$ python -q
>>> import numpy as np
>>> np.set_printoptions(suppress=True, linewidth=120)
>>> def rd(a):
...     return np.round(a, 3) + 0
... 
>>> other = np.array([[4, 3, 5], [0, 4, 3], [1, 5, 1]])
>>> feats = np.triu(other)
>>> feats
array([[4, 3, 5],
       [0, 4, 3],
       [0, 0, 1]])
>>> ev, V = np.linalg.eig(feats)
>>> rd(np.sort(np.linalg.eigvals(feats @ feats)))
array([ 1., 16., 16.])
>>> rd(np.sort(np.linalg.eigvals(feats.T)))
array([1., 4., 4.])
>>> u, v = feats[2], feats[0]
>>> u @ v
np.int64(5)
>>> u @ u
np.int64(1)
>>> p = (u @ v) / (u @ u) * u
>>> np.linalg.matrix_rank(np.outer(u, v))
np.int64(1)
>>> v - p
array([4., 3., 0.])
>>> rd(np.linalg.norm(u + v) ** 2 + np.linalg.norm(u - v) ** 2)
np.float64(102.0)
>>> (v - p) @ u
np.float64(0.0)
>>> mat = np.load("mat.npy")
>>> mat
array([[  2,  -1,  -1],
       [  0,  -2,   0],
       [  0,   1,   1],
       [  0,   2,   0],
       [  2, -11,  -1]])
>>> Uu, sig = np.linalg.svd(mat)
Traceback (most recent call last):
  File "<python-input-19>", line 1, in <module>
    Uu, sig = np.linalg.svd(mat)
    ^^^^^^^
ValueError: too many values to unpack (expected 2)
>>> Uu, sig, Vh = np.linalg.svd(mat, full_matrices=False)
>>> rd(sig)
array([11.7  ,  2.082,  0.884])
>>> (sig > 1e-8).sum()
np.int64(3)
>>> vec = np.array([-3, 2, 1])
>>> np.sign((mat @ vec).round(6))
array([-1, -1,  1,  1, -1])
>>> mat @ vec
array([ -9,  -4,   3,   4, -29])
>>> np.linalg.norm(mat @ vec) <= np.linalg.norm(mat, 2) * np.linalg.norm(vec) + 1e-9
np.True_
>>> (mat * vec).sum(axis=1)
array([ -9,  -4,   3,   4, -29])
>>> mat @ (2 * vec)
array([-18,  -8,   6,   8, -58])
>>> q, _ = np.linalg.qr(np.array([[-1.2, 0.8, -0.8], [-1.3, 0.6, 1.8], [-1.6, -1.0, 0.3]]))
>>> A = -3 * q
>>> rd(A)
array([[ 1.509,  1.636,  2.012],
       [ 1.635,  1.206, -2.207],
       [ 2.012, -2.207,  0.285]])
>>> theta = np.radians(120)
>>> R = np.eye(3)
>>> R[1, 1] = R[2, 2] = np.cos(theta)
>>> R[1, 2], R[2, 1] = -np.sin(theta), np.sin(theta)
>>> rd(R)
array([[ 1.   ,  0.   ,  0.   ],
       [ 0.   , -0.5  , -0.866],
       [ 0.   ,  0.866, -0.5  ]])
>>> other = A @ R.T
>>> rd(np.linalg.svd(A, compute_uv=False)), rd(np.linalg.svd(other, compute_uv=False))
(array([3., 3., 3.]), array([3., 3., 3.]))
>>> rd(np.abs(other - A).max(axis=0))
array([0.   , 4.196, 4.355])
>>> rd(other)
array([[ 1.509, -2.56 ,  0.411],
       [ 1.635,  1.309,  2.148],
       [ 2.012,  0.857, -2.053]])
>>> E = np.load("dump.npy")
>>> E
array([[ 5,  6,  7,  8,  9],
       [10, 11, 12, 13, 14],
       [15, 16, 17, 18, 19],
       [20, 21, 22, 23, 24]])
>>> rd(E @ np.linalg.pinv(E) @ E)
array([[ 5.,  6.,  7.,  8.,  9.],
       [10., 11., 12., 13., 14.],
       [15., 16., 17., 18., 19.],
       [20., 21., 22., 23., 24.]])
>>> try:
...     np.linalg.inv(E)
... except np.linalg.LinAlgError as e:
...     print(e)
... 
Last 2 dimensions of the array must be square
>>> np.allclose(E[:-1].T @ np.linalg.lstsq(E[:-1].T, E[-1])[0], E[-1])
True
>>> np.abs(np.diag(np.linalg.qr(E)[1])) > 1e-9
array([ True,  True, False, False])
>>> other = E / np.sqrt((E ** 2).mean(axis=1, keepdims=True))
>>> np.linalg.matrix_rank(other) == np.linalg.matrix_rank(E)
np.True_
>>> np.linalg.matrix_rank(E - E.mean(axis=1, keepdims=True))
np.int64(1)
>>> rd(np.linalg.norm(other, axis=1))
array([2.236, 2.236, 2.236, 2.236])
>>> E - E.mean(axis=1, keepdims=True)
array([[-2., -1.,  0.,  1.,  2.],
       [-2., -1.,  0.,  1.,  2.],
       [-2., -1.,  0.,  1.,  2.],
       [-2., -1.,  0.,  1.,  2.]])
>>> q = A.astype(float).copy()
>>> for j in range(3):
...     q[:, j] -= q[:, :j] @ (q[:, :j].T @ q[:, j])
...     q[:, j] /= np.linalg.norm(q[:, j])
... 
>>> rd(q)
array([[ 0.503,  0.545,  0.671],
       [ 0.545,  0.402, -0.736],
       [ 0.671, -0.736,  0.095]])
>>> r = np.linalg.matrix_rank(E)
>>> r
np.int64(2)
>>> ns = np.linalg.svd(E)[2][r:].T
>>> [int(np.linalg.matrix_rank(np.delete(E, i, axis=0))) for i in range(4)]
[2, 2, 2, 2]
>>> rd(ns @ ns.T)
array([[ 0.4, -0.4, -0.2,  0. ,  0.2],
       [-0.4,  0.7, -0.2, -0.1,  0. ],
       [-0.2, -0.2,  0.8, -0.2, -0.2],
       [ 0. , -0.1, -0.2,  0.7, -0.4],
       [ 0.2,  0. , -0.2, -0.4,  0.4]])
>>> [int(np.linalg.matrix_rank(E[:, :j + 1])) for j in range(5)]
[1, 2, 2, 2, 2]
>>> rd(E @ ns)
array([[0., 0., 0.],
       [0., 0., 0.],
       [0., 0., 0.],
       [0., 0., 0.]])
>>> rd(np.kron(np.eye(2, dtype=int), A))
array([[ 1.509,  1.636,  2.012,  0.   ,  0.   ,  0.   ],
       [ 1.635,  1.206, -2.207,  0.   ,  0.   ,  0.   ],
       [ 2.012, -2.207,  0.285,  0.   ,  0.   ,  0.   ],
       [ 0.   ,  0.   ,  0.   ,  1.509,  1.636,  2.012],
       [ 0.   ,  0.   ,  0.   ,  1.635,  1.206, -2.207],
       [ 0.   ,  0.   ,  0.   ,  2.012, -2.207,  0.285]])
>>> rd(np.linalg.det(2 * A)), rd(np.linalg.det(A))
(np.float64(-216.0), np.float64(-27.0))
>>> rd(np.linalg.det(A.T))
np.float64(-27.0)
>>> basis = np.array([[1, 5, 1], [5, 0, 9]])
>>> rng = np.random.default_rng(840)
>>> m1 = rng.normal(size=(29, 2)) @ basis + np.array([2, 1, 1])
>>> rd(m1)
array([[  1.898,   7.242,  -0.183],
       [  2.788, -11.207,   4.372],
       [ 11.422,   0.718,  18.004],
       [  1.06 ,   6.088,  -1.506],
       [  2.345,  -0.029,   1.785],
       [ -2.278,   1.905,  -6.845],
       [  1.06 ,   6.027,  -1.496],
       [  7.689,   0.774,  11.276],
       [  1.76 ,  -2.833,   1.181],
       [ -3.049,  -6.038,  -6.962],
       [ -4.357,  -1.383, -10.061],
       [  3.892,  -0.668,   4.673],
       [  1.947,   6.78 ,  -0.021],
       [ -1.231,  -5.499,  -3.775],
       [  0.057,   3.637,  -2.919],
       [ -0.907,  -6.079,  -3.1  ],
       [  6.198,   2.263,   8.354],
       [  3.452,   2.953,   3.302],
       [  3.511,  -6.498,   4.919],
       [  6.22 ,  12.778,   6.712],
       [ -0.691,   0.967,  -3.838],
       [  4.822,   3.138,   5.738],
       [ -0.42 ,  -9.719,  -1.641],
       [  7.817,  -0.954,  11.783],
       [ -0.567,   2.861,  -3.919],
       [ -5.688,  -9.332, -11.185],
       [ -2.186,   0.923,  -6.523],
       [  8.068,   0.508,  12.001],
       [ 11.239,  -0.127,  17.811]])
>>> cov = np.cov(m1, rowvar=False)
>>> np.argsort(-m1.std(axis=0).round(6), kind="stable")
array([2, 1, 0])
>>> rd(m1.std(axis=0))
array([4.284, 5.418, 7.507])
>>> rd(cov)
array([[19.005,  6.912, 33.103],
       [ 6.912, 30.404,  7.577],
       [33.103,  7.577, 58.373]])
>>> idx = m1[:, 0] > np.median(m1[:, 0])
>>> u = m1[idx].mean(axis=0) - m1[~idx].mean(axis=0)
>>> ((m1 - m1.mean(axis=0)) @ u > 0).astype(int)
array([0, 1, 1, 0, 1, 0, 0, 1, 0, 0, 0, 1, 0, 0, 0, 0, 1, 1, 1, 1, 0, 1, 0, 1, 0, 0, 0, 1, 1])
>>> idx.astype(int)
array([0, 1, 1, 0, 1, 0, 0, 1, 0, 0, 0, 1, 1, 0, 0, 0, 1, 1, 1, 1, 0, 1, 0, 1, 0, 0, 0, 1, 1])
>>> d = np.linalg.norm(m1[:, None] - m1[None], axis=-1)
>>> np.flatnonzero(d[12] < d.mean() / 2)
array([ 0,  3,  6, 12, 14, 17, 24])
>>> np.unravel_index(d.round(6).argmax(), d.shape)
(np.int64(2), np.int64(25))
>>> np.linalg.matrix_rank(d ** 2)
np.int64(4)
>>> d.shape
(29, 29)
>>> d.mean(axis=1).argmax()
np.int64(2)
>>> idx = rng.permutation(3)
>>> other = m1[:, idx] * rng.choice([-1, 1], 3)
>>> rd(other)
array([[  7.242,   0.183,  -1.898],
       [-11.207,  -4.372,  -2.788],
       [  0.718, -18.004, -11.422],
       [  6.088,   1.506,  -1.06 ],
       [ -0.029,  -1.785,  -2.345],
       [  1.905,   6.845,   2.278],
       [  6.027,   1.496,  -1.06 ],
       [  0.774, -11.276,  -7.689],
       [ -2.833,  -1.181,  -1.76 ],
       [ -6.038,   6.962,   3.049],
       [ -1.383,  10.061,   4.357],
       [ -0.668,  -4.673,  -3.892],
       [  6.78 ,   0.021,  -1.947],
       [ -5.499,   3.775,   1.231],
       [  3.637,   2.919,  -0.057],
       [ -6.079,   3.1  ,   0.907],
       [  2.263,  -8.354,  -6.198],
       [  2.953,  -3.302,  -3.452],
       [ -6.498,  -4.919,  -3.511],
       [ 12.778,  -6.712,  -6.22 ],
       [  0.967,   3.838,   0.691],
       [  3.138,  -5.738,  -4.822],
       [ -9.719,   1.641,   0.42 ],
       [ -0.954, -11.783,  -7.817],
       [  2.861,   3.919,   0.567],
       [ -9.332,  11.185,   5.688],
       [  0.923,   6.523,   2.186],
       [  0.508, -12.001,  -8.068],
       [ -0.127, -17.811, -11.239]])
>>> Uu, _, Vh = np.linalg.svd(m1.T @ other)
>>> idx
array([1, 2, 0])
>>> rd(np.linalg.lstsq(m1, other)[0])
array([[ 0.,  0., -1.],
       [ 1.,  0.,  0.],
       [ 0., -1.,  0.]])
>>> d = np.linalg.norm(other[:, None] - other[None], axis=-1)
>>> np.linalg.matrix_rank(d ** 2)
np.int64(4)
>>> K = np.array([[0, 3, 0], [0, 0, -1], [-3, 0, 0]])
>>> idx = rng.permutation(3)
>>> idx
array([2, 0, 1])
>>> other = K[idx][:, idx]
>>> other
array([[ 0, -3,  0],
       [ 0,  0,  3],
       [-1,  0,  0]])
>>> np.diag(other)
array([0, 0, 0])
>>> rd(np.linalg.det(other)), rd(np.linalg.det(K[idx]))
(np.float64(9.0), np.float64(9.0))
>>> X = np.load("test11.npy")
>>> X
array([[-1.,  0.,  0.,  0.],
       [ 0.,  1.,  0.,  0.],
       [ 0.,  0., -1.,  0.],
       [ 0.,  0.,  0.,  1.]])
>>> # splits into 4 blocks
>>> q = X.astype(float).copy()
>>> for j in range(4):
...     q[:, j] -= q[:, :j] @ (q[:, :j].T @ q[:, j])
...     q[:, j] /= np.linalg.norm(q[:, j])
... 
>>> q.T @ q
array([[1., 0., 0., 0.],
       [0., 1., 0., 0.],
       [0., 0., 1., 0.],
       [0., 0., 0., 1.]])
>>> J = np.array([[2, 2, 3], [1, 2, 2], [1, 0, 0]])
>>> J
array([[2, 2, 3],
       [1, 2, 2],
       [1, 0, 0]])
>>> ev, V = np.linalg.eig(J)
>>> rd(J @ V[:, 0] - ev[0] * V[:, 0])
array([0., 0., 0.])
>>> rd(np.sort(np.linalg.eigvals(np.linalg.inv(J))))
array([-1.313,  0.242,  1.571])
>>> q, V = np.linalg.qr(J[:, :2])[0], np.linalg.qr(J[:, 2:])[0]
>>> sig = np.linalg.svd(q.T @ V, compute_uv=False)
>>> (sig > 0.9).sum()
np.int64(1)
>>> rd(np.degrees(np.arccos(sig.clip(0, 1))))
array([9.214])
>>> rd(sig)
array([0.987])
>>> other = J + rng.integers(-2, 3, (3, 1)) @ rng.integers(-2, 3, (1, 3))
>>> other
array([[ 0,  0,  2],
       [-1,  0,  1],
       [ 3,  2,  1]])
>>> np.abs(other - J).sum(axis=1)
array([5, 5, 5])
>>> rd(np.linalg.svd(other - J, compute_uv=False))
array([5.196, 0.   , 0.   ])
>>> other - J
array([[-2, -2, -1],
       [-2, -2, -1],
       [ 2,  2,  1]])
>>> Uu, sig, Vh = np.linalg.svd(J, full_matrices=False)
>>> (sig > 1e-8).sum()
np.int64(3)
>>> rd(sig / sig[0])
array([1.   , 0.197, 0.077])
>>> np.allclose(Uu * sig @ Vh, J)
True
>>> q, R = np.linalg.qr(J)
>>> np.allclose(R.T @ R, J.T @ J)
True
>>> q.shape, R.shape
((3, 3), (3, 3))
>>> rd(q)
array([[-0.816,  0.   , -0.577],
       [-0.408, -0.707,  0.577],
       [-0.408,  0.707,  0.577]])
>>> rd(R)
array([[-2.449, -2.449, -3.266],
       [ 0.   , -1.414, -1.414],
       [ 0.   ,  0.   , -0.577]])
>>> rd(np.trace(q @ q.T))
np.float64(3.0)
